% ipython --no-banner

In [1]: import numpy as np

In [2]: from numpy import linalg as LA

In [3]: np.set_printoptions(precision=2, suppress=True, linewidth=140)

In [4]: def rnd(a):
   ...:     return np.round(a, 2) + 0
   ...: 

In [5]: E = np.load("sample4.npy")

In [6]: E
Out[6]: 
array([[0, 0, 0, 1, 0],
       [0, 1, 0, 0, 0],
       [0, 0, 1, 0, 0],
       [0, 0, 0, 0, 1],
       [1, 0, 0, 0, 0]])

In [7]: q, V = LA.qr(E[:, :4])[0], LA.qr(E[:, 4:])[0]

In [8]: sigma = LA.svd(q.T @ V, compute_uv=False)

In [9]: print((sigma > 0.9).sum())
0

In [10]: np.degrees(np.arccos(sigma.clip(0, 1)))
Out[10]: array([90.])

In [11]: rnd(LA.norm(q @ q.T - V @ V.T, 2))
Out[11]: np.float64(1.0)

In [12]: u = np.array([8, 3, 1, -3, -1])

In [13]: Y = E + np.outer(u, np.eye(5)[0])

In [14]: LA.matrix_rank(Y - E)
Out[14]: np.int64(1)

In [15]: Y = LA.inv(E)

In [16]: rnd(LA.det(E) * LA.det(Y))
Out[16]: np.float64(1.0)

In [17]: np.allclose(Y, E.T)
Out[17]: True

In [18]: Y
Out[18]: 
array([[0., 0., 0., 0., 1.],
       [0., 1., 0., 0., 0.],
       [0., 0., 1., 0., 0.],
       [1., 0., 0., 0., 0.],
       [0., 0., 0., 1., 0.]])

In [19]: (np.abs(Y) > 1e-9).astype(int)
Out[19]: 
array([[0, 0, 0, 0, 1],
       [0, 1, 0, 0, 0],
       [0, 0, 1, 0, 0],
       [1, 0, 0, 0, 0],
       [0, 0, 0, 1, 0]])

In [20]: vec = np.array([1, -1, -3, -2, -2])

In [21]: E.T @ (E @ vec)
Out[21]: array([ 1, -1, -3, -2, -2])

In [22]: 5 - LA.matrix_rank(E - np.eye(5), tol=1e-8)
Out[22]: np.int64(3)

In [23]: Uu, sigma, VT = LA.svd(E, full_matrices=False)

In [24]: np.allclose(Uu * sigma @ VT, E)
Out[24]: True

In [25]: print(rnd(np.sqrt((sigma ** 2).sum())), rnd(LA.norm(E)))
2.24 2.24

In [26]: sigma
Out[26]: array([1., 1., 1., 1., 1.])

In [27]: A = np.array([[-2, -3, 0, -3, 1, 2, 1, 3],
    ...:     [-3, -2, -3, 0, -3, 1, 2, 1],
    ...:     [0, -3, -2, -3, 0, -3, 1, 2],
    ...:     [-3, 0, -3, -2, -3, 0, -3, 1],
    ...:     [1, -3, 0, -3, -2, -3, 0, -3],
    ...:     [2, 1, -3, 0, -3, -2, -3, 0],
    ...:     [1, 2, 1, -3, 0, -3, -2, -3],
    ...:     [3, 1, 2, 1, -3, 0, -3, -2]])

In [28]: Y = LA.invert(A)
---------------------------------------------------------------------------
AttributeError                            Traceback (most recent call last)
Cell In[28], line 1
----> 1 Y = LA.invert(A)

AttributeError: module 'numpy.linalg' has no attribute 'invert'

In [29]: Y = LA.inv(A)

In [30]: rnd(A @ Y)
Out[30]: 
array([[1., 0., 0., 0., 0., 0., 0., 0.],
       [0., 1., 0., 0., 0., 0., 0., 0.],
       [0., 0., 1., 0., 0., 0., 0., 0.],
       [0., 0., 0., 1., 0., 0., 0., 0.],
       [0., 0., 0., 0., 1., 0., 0., 0.],
       [0., 0., 0., 0., 0., 1., 0., 0.],
       [0., 0., 0., 0., 0., 0., 1., 0.],
       [0., 0., 0., 0., 0., 0., 0., 1.]])

In [31]: (np.abs(Y) > 1e-9).astype(int)
Out[31]: 
array([[1, 1, 1, 1, 1, 1, 1, 1],
       [1, 1, 1, 1, 1, 1, 1, 1],
       [1, 1, 1, 1, 1, 1, 1, 1],
       [1, 1, 1, 1, 1, 1, 1, 1],
       [1, 1, 1, 1, 1, 1, 1, 1],
       [1, 1, 1, 1, 1, 1, 1, 1],
       [1, 1, 1, 1, 1, 1, 1, 1],
       [1, 1, 1, 1, 1, 1, 1, 1]])

In [32]: w, V = LA.eigh(A)

In [33]: vec = np.array([3, 6, 3, 0, 0, 6, 3, 5])

In [34]: print(rnd(LA.eigvalsh(A[1:, 1:])))
[-9.45 -8.08 -4.42 -2.04  0.9   2.12  6.96]

In [35]: (np.sign(V[:, -1].round(6)) == np.sign(V[0, -1].round(6))).astype(int)
Out[35]: array([1, 0, 1, 0, 1, 0, 1, 0])

In [36]: np.abs(A).sum(axis=1).max(), rnd(np.abs(w).max())
Out[36]: (np.int64(15), np.float64(10.45))

In [37]: W1 = np.array([[5, -3, 4, 5, 4],
    ...:     [-1, -2, 2, 5, 5],
    ...:     [-1, -5, 4, -3, 2],
    ...:     [-3, 4, 5, 0, -2],
    ...:     [-1, 1, -1, 3, -5],
    ...:     [0, 1, -2, 4, -3],
    ...:     [5, 4, -3, 3, -3],
    ...:     [-4, 0, 2, 0, -3]])

In [38]: coef = np.array([1, -2, -2, -1, -1])

In [39]: hid = np.maximum(A @ W1 + coef, 0)

In [40]: (hid > 0).astype(int)
Out[40]: 
array([[0, 1, 0, 0, 0],
       [0, 1, 0, 0, 0],
       [1, 1, 0, 0, 0],
       [0, 0, 0, 0, 1],
       [1, 0, 0, 0, 1],
       [1, 0, 1, 0, 1],
       [1, 0, 1, 0, 1],
       [1, 0, 1, 0, 1]])

In [41]: hid
Out[41]: 
array([[ 0,  5,  0,  0,  0],
       [ 0, 32,  0,  0,  0],
       [12,  3,  0,  0,  0],
       [ 0,  0,  0,  0,  6],
       [32,  0,  0,  0, 22],
       [ 1,  0, 12,  0, 36],
       [14,  0,  1,  0, 45],
       [ 6,  0, 33,  0, 48]])

In [42]: rnd((hid > 0).mean(axis=0))
Out[42]: array([0.62, 0.38, 0.38, 0.  , 0.62])

In [43]: cent = np.array([[3, 1], [-3, -3], [3, 0], [-2, 2], [0, -1]])

In [44]: W1 @ cent
Out[44]: 
array([[ 26,  20],
       [ -1,  10],
       [ 30,   6],
       [ -6, -13],
       [-15,   7],
       [-17,   8],
       [-12,   2],
       [ -6,  -1]])

In [45]: th = np.radians(122)

In [46]: r_ = np.eye(5)

In [47]: r_[4, 4] = r_[3, 3] = np.cos(th)

In [48]: r_[4, 3], r_[3, 4] = -np.sin(th), np.sin(th)

In [49]: rnd(r_)
Out[49]: 
array([[ 1.  ,  0.  ,  0.  ,  0.  ,  0.  ],
       [ 0.  ,  1.  ,  0.  ,  0.  ,  0.  ],
       [ 0.  ,  0.  ,  1.  ,  0.  ,  0.  ],
       [ 0.  ,  0.  ,  0.  , -0.53,  0.85],
       [ 0.  ,  0.  ,  0.  , -0.85, -0.53]])

In [50]: Y = hid @ r_.T

In [51]: np.allclose(hid @ hid.T, Y @ Y.T)
Out[51]: True

In [52]: print(rnd(Y))
[[  0.     5.     0.     0.     0.  ]
 [  0.    32.     0.     0.     0.  ]
 [ 12.     3.     0.     0.     0.  ]
 [  0.     0.     0.     5.09  -3.18]
 [ 32.     0.     0.    18.66 -11.66]
 [  1.     0.    12.    30.53 -19.08]
 [ 14.     0.     1.    38.16 -23.85]
 [  6.     0.    33.    40.71 -25.44]]
